$ python -q
>>> import numpy as np
>>> import numpy.linalg as la
>>> np.set_printoptions(precision=2, suppress=True, linewidth=140)
>>> rd = lambda a: np.round(a, 2) + 0
>>> r0 = np.array([1, 3, 1, 0, -3, -3, -1, -3, 3, -2, -2, 3])
>>> m1 = np.array([np.roll(r0, i) for i in range(12)])
>>> print(m1)
[[ 1  3  1  0 -3 -3 -1 -3  3 -2 -2  3]
 [ 3  1  3  1  0 -3 -3 -1 -3  3 -2 -2]
 [-2  3  1  3  1  0 -3 -3 -1 -3  3 -2]
 [-2 -2  3  1  3  1  0 -3 -3 -1 -3  3]
 [ 3 -2 -2  3  1  3  1  0 -3 -3 -1 -3]
 [-3  3 -2 -2  3  1  3  1  0 -3 -3 -1]
 [-1 -3  3 -2 -2  3  1  3  1  0 -3 -3]
 [-3 -1 -3  3 -2 -2  3  1  3  1  0 -3]
 [-3 -3 -1 -3  3 -2 -2  3  1  3  1  0]
 [ 0 -3 -3 -1 -3  3 -2 -2  3  1  3  1]
 [ 1  0 -3 -3 -1 -3  3 -2 -2  3  1  3]
 [ 3  1  0 -3 -3 -1 -3  3 -2 -2  3  1]]
>>> th = np.radians(45)
>>> R = np.eye(12)
>>> R[7, 7] = R[2, 2] = np.cos(th)
>>> R[7, 2], R[2, 7] = -np.sin(th), np.sin(th)
>>> print(rd(R))
[[ 1.    0.    0.    0.    0.    0.    0.    0.    0.    0.    0.    0.  ]
 [ 0.    1.    0.    0.    0.    0.    0.    0.    0.    0.    0.    0.  ]
 [ 0.    0.    0.71  0.    0.    0.    0.    0.71  0.    0.    0.    0.  ]
 [ 0.    0.    0.    1.    0.    0.    0.    0.    0.    0.    0.    0.  ]
 [ 0.    0.    0.    0.    1.    0.    0.    0.    0.    0.    0.    0.  ]
 [ 0.    0.    0.    0.    0.    1.    0.    0.    0.    0.    0.    0.  ]
 [ 0.    0.    0.    0.    0.    0.    1.    0.    0.    0.    0.    0.  ]
 [ 0.    0.   -0.71  0.    0.    0.    0.    0.71  0.    0.    0.    0.  ]
 [ 0.    0.    0.    0.    0.    0.    0.    0.    1.    0.    0.    0.  ]
 [ 0.    0.    0.    0.    0.    0.    0.    0.    0.    1.    0.    0.  ]
 [ 0.    0.    0.    0.    0.    0.    0.    0.    0.    0.    1.    0.  ]
 [ 0.    0.    0.    0.    0.    0.    0.    0.    0.    0.    0.    1.  ]]
>>> Y = m1 @ R.T
>>> print(rd(la.svd(m1, compute_uv=False)), rd(la.svd(Y, compute_uv=False)))
[11.91 11.91 10.01 10.01  8.19  8.19  7.94  7.94  3.61  3.61  3.    1.  ] [11.91 11.91 10.01 10.01  8.19  8.19  7.94  7.94  3.61  3.61  3.    1.  ]
>>> print(np.allclose(m1 @ m1.T, Y @ Y.T))
True
>>> print(rd(Y))
[[ 1.    3.   -1.41  0.   -3.   -3.   -1.   -2.83  3.   -2.   -2.    3.  ]
 [ 3.    1.    1.41  1.    0.   -3.   -3.   -2.83 -3.    3.   -2.   -2.  ]
 [-2.    3.   -1.41  3.    1.    0.   -3.   -2.83 -1.   -3.    3.   -2.  ]
 [-2.   -2.    0.    1.    3.    1.    0.   -4.24 -3.   -1.   -3.    3.  ]
 [ 3.   -2.   -1.41  3.    1.    3.    1.    1.41 -3.   -3.   -1.   -3.  ]
 [-3.    3.   -0.71 -2.    3.    1.    3.    2.12  0.   -3.   -3.   -1.  ]
 [-1.   -3.    4.24 -2.   -2.    3.    1.    0.    1.    0.   -3.   -3.  ]
 [-3.   -1.   -1.41  3.   -2.   -2.    3.    2.83  3.    1.    0.   -3.  ]
 [-3.   -3.    1.41 -3.    3.   -2.   -2.    2.83  1.    3.    1.    0.  ]
 [ 0.   -3.   -3.54 -1.   -3.    3.   -2.    0.71  3.    1.    3.    1.  ]
 [ 1.    0.   -3.54 -3.   -1.   -3.    3.    0.71 -2.    3.    1.    3.  ]
 [ 3.    1.    2.12 -3.   -3.   -1.   -3.    2.12 -2.   -2.    3.    1.  ]]
>>> rng = np.random.default_rng(48)
>>> lab = rng.permutation(12)
>>> Y = R[:, lab] * rng.choice([-1, 1], 12)
>>> print(rd(Y))
[[ 0.    0.    0.    0.    0.    0.    0.    0.    0.    0.   -1.    0.  ]
 [ 0.    0.    0.    0.    0.    0.    1.    0.    0.    0.    0.    0.  ]
 [ 0.    0.71  0.    0.    0.    0.    0.    0.    0.71  0.    0.    0.  ]
 [ 0.    0.   -1.    0.    0.    0.    0.    0.    0.    0.    0.    0.  ]
 [ 0.    0.    0.    1.    0.    0.    0.    0.    0.    0.    0.    0.  ]
 [ 0.    0.    0.    0.    1.    0.    0.    0.    0.    0.    0.    0.  ]
 [ 0.    0.    0.    0.    0.    0.    0.   -1.    0.    0.    0.    0.  ]
 [ 0.   -0.71  0.    0.    0.    0.    0.    0.    0.71  0.    0.    0.  ]
 [ 1.    0.    0.    0.    0.    0.    0.    0.    0.    0.    0.    0.  ]
 [ 0.    0.    0.    0.    0.    0.    0.    0.    0.    0.    0.   -1.  ]
 [ 0.    0.    0.    0.    0.    0.    0.    0.    0.   -1.    0.    0.  ]
 [ 0.    0.    0.    0.    0.    1.    0.    0.    0.    0.    0.    0.  ]]
>>> left, _, Vt = la.svd(R.T @ Y)
>>> print(rd(la.lstsq(R, Y)[0]))
[[ 0.  0.  0.  0.  0.  0.  0.  0.  0.  0. -1.  0.]
 [ 0.  0.  0.  0.  0.  0.  1.  0.  0.  0.  0.  0.]
 [ 0.  1.  0.  0.  0.  0.  0.  0.  0.  0.  0.  0.]
 [ 0.  0. -1.  0.  0.  0.  0.  0.  0.  0.  0.  0.]
 [ 0.  0.  0.  1.  0.  0.  0.  0.  0.  0.  0.  0.]
 [ 0.  0.  0.  0.  1.  0.  0.  0.  0.  0.  0.  0.]
 [ 0.  0.  0.  0.  0.  0.  0. -1.  0.  0.  0.  0.]
 [ 0.  0.  0.  0.  0.  0.  0.  0.  1.  0.  0.  0.]
 [ 1.  0.  0.  0.  0.  0.  0.  0.  0.  0.  0.  0.]
 [ 0.  0.  0.  0.  0.  0.  0.  0.  0.  0.  0. -1.]
 [ 0.  0.  0.  0.  0.  0.  0.  0.  0. -1.  0.  0.]
 [ 0.  0.  0.  0.  0.  1.  0.  0.  0.  0.  0.  0.]]
>>> print(lab)
[ 8  2  3  4  5 11  1  6  7 10  0  9]
>>> E = np.load("out0.npy")
>>> print(E)
[[ 3  0  0  0  0  0  0]
 [ 0  2  0  0  0  0  0]
 [ 0  0  3  0  0  0  0]
 [ 0  0  0  0  0  0  0]
 [ 0  0  0  0 -3  0  0]
 [ 0  0  0  0  0  1  0]
 [ 0  0  0  0  0  0  1]]
>>> print(rd(np.trace(la.pinv(E) @ E)))
6.0
>>> print(np.unique(E.round(6), axis=0).shape)
(7, 7)
>>> print(np.allclose(E[:-1].T @ la.lstsq(E[:-1].T, E[-1])[0], E[-1]))
False
>>> print(rd(la.norm(E, 2) / la.norm(E)))
0.52
>>> print(la.matrix_rank(E, rtol=0.1))
6
>>> print(np.argsort(-la.norm(E, axis=0).round(6), kind="stable")[:3])
[0 2 4]
>>> blk = np.stack([E, -3 * E, E[::-1]])
>>> print(la.matrix_rank(blk.reshape(3, -1)))
2
>>> print(np.einsum("bij,cij->bc", blk, blk))
[[ 33 -99   0]
 [-99 297   0]
 [  0   0  33]]
>>> print(rd(np.sort(np.abs(np.fft.fft(m1[0])))), rd(np.sort(la.svd(m1, compute_uv=False))))
[ 1.    3.    3.61  3.61  7.94  7.94  8.19  8.19 10.01 10.01 11.91 11.91] [ 1.    3.    3.61  3.61  7.94  7.94  8.19  8.19 10.01 10.01 11.91 11.91]
>>> print(np.allclose(m1 @ m1.T, m1.T @ m1))
True
>>> print(m1 @ (-1.0) ** np.arange(12))
[ 1. -1.  1. -1.  1. -1.  1. -1.  1. -1.  1. -1.]
>>> mat = np.load("block17.npy")
>>> print(rd(mat))
[[0.5  0.   0.   0.   0.   0.   0.5  0.  ]
 [0.   0.33 0.33 0.   0.   0.33 0.   0.  ]
 [0.25 0.   0.25 0.25 0.25 0.   0.   0.  ]
 [0.33 0.   0.   0.33 0.33 0.   0.   0.  ]
 [0.14 0.14 0.   0.14 0.29 0.14 0.   0.14]
 [0.   0.33 0.   0.   0.   0.33 0.33 0.  ]
 [0.   0.   0.   0.   0.   0.   1.   0.  ]
 [0.   0.33 0.   0.33 0.   0.   0.   0.33]]
>>> rank = la.matrix_rank(mat)
>>> print(rank)
7
>>> ns = la.svd(mat)[2][rank:].T
>>> print(la.matrix_rank(mat.T @ mat), la.matrix_rank(mat @ mat.T))
7 7
>>> print(ns.shape)
(8, 1)
>>> print([int(la.matrix_rank(mat[:i])) for i in range(1, len(mat) + 1)])
[1, 2, 3, 4, 5, 6, 6, 7]
>>> print([int(la.matrix_rank(mat[:, :j + 1])) for j in range(8)])
[1, 2, 3, 4, 5, 6, 7, 7]
>>> print([int(la.matrix_rank(np.delete(mat, i, axis=0))) for i in range(8)])
[6, 7, 7, 7, 6, 7, 7, 6]
>>> print(rd(ns[:, 0] / ns[np.abs(ns[:, 0]).round(6).argmax(), 0]))
[ 0.   1.   0.  -0.5  0.5 -1.   0.  -0.5]
>>> Y = mat / np.sqrt((mat ** 2).mean(axis=1, keepdims=True))
>>> print(la.matrix_rank(Y) == la.matrix_rank(mat))
True
>>> print(rd(la.norm(Y, axis=1)))
[2.83 2.83 2.83 2.83 2.83 2.83 2.83 2.83]
>>> r0, v = mat[7], mat[2]
>>> print(rd(r0 @ r0))
0.33
>>> p = (r0 @ v) / (r0 @ r0) * r0
>>> print(rd(p))
[0.   0.08 0.   0.08 0.   0.   0.   0.08]
>>> print(rd(np.outer(r0, v)))
[[0.   0.   0.   0.   0.   0.   0.   0.  ]
 [0.08 0.   0.08 0.08 0.08 0.   0.   0.  ]
 [0.   0.   0.   0.   0.   0.   0.   0.  ]
 [0.08 0.   0.08 0.08 0.08 0.   0.   0.  ]
 [0.   0.   0.   0.   0.   0.   0.   0.  ]
 [0.   0.   0.   0.   0.   0.   0.   0.  ]
 [0.   0.   0.   0.   0.   0.   0.   0.  ]
 [0.08 0.   0.08 0.08 0.08 0.   0.   0.  ]]
>>> print(la.lstsq(mat[:-1].T, mat[-1])[2])
6
>>> print(np.allclose(mat[:-1].T @ la.lstsq(mat[:-1].T, mat[-1])[0], mat[-1]))
False
>>> print(np.abs(np.diag(la.qr(mat)[1])) > 1e-9)
[ True  True  True  True  True  True  True False]
>>> A = np.loadtxt("run2.csv", delimiter=",")
>>> print(A)
[[22.  0. 19.  7. 19. 40.]
 [ 0.  0.  0.  0.  0.  0.]
 [ 0.  0.  0. 28.  2. 19.]
 [ 0. 12.  0.  2.  0.  0.]
 [ 1.  9. 12. 38.  1.  0.]
 [ 0.  0.  0.  0.  0.  0.]
 [ 0.  0.  0.  0.  0. 22.]
 [ 0. 45.  0.  0.  0.  0.]
 [18.  0. 10. 13. 25. 75.]
 [ 0.  0.  0.  0.  0.  0.]
 [ 0.  0.  0.  0.  0. 17.]
 [10.  0. 11.  0. 12. 20.]
 [10. 39. 11. 14.  0.  0.]
 [ 0. 21.  0.  0.  0.  0.]
 [18.  0. 19. 13. 17. 35.]
 [16. 15. 13. 50. 10. 28.]
 [ 0.  0.  0.  0.  2. 17.]
 [ 0.  0.  0.  0.  0. 15.]]
>>> W2 = A[[0, 16]].astype(float)
>>> for _ in range(5):
...     lab = la.norm(A[:, None] - W2, axis=-1).argmin(axis=1)
...     W2 = np.array([A[lab == j].mean(axis=0) for j in range(2)])
... 
>>> print(lab)
[0 1 1 1 1 1 1 1 0 1 1 1 1 1 0 0 1 1]
>>> print(rd(W2))
[[18.5   3.75 15.25 20.75 17.75 44.5 ]
 [ 1.5   9.    2.43  5.86  1.21  7.86]]
>>> print(rd(W2[1] - W2[0]))
[-17.     5.25 -12.82 -14.89 -16.54 -36.64]
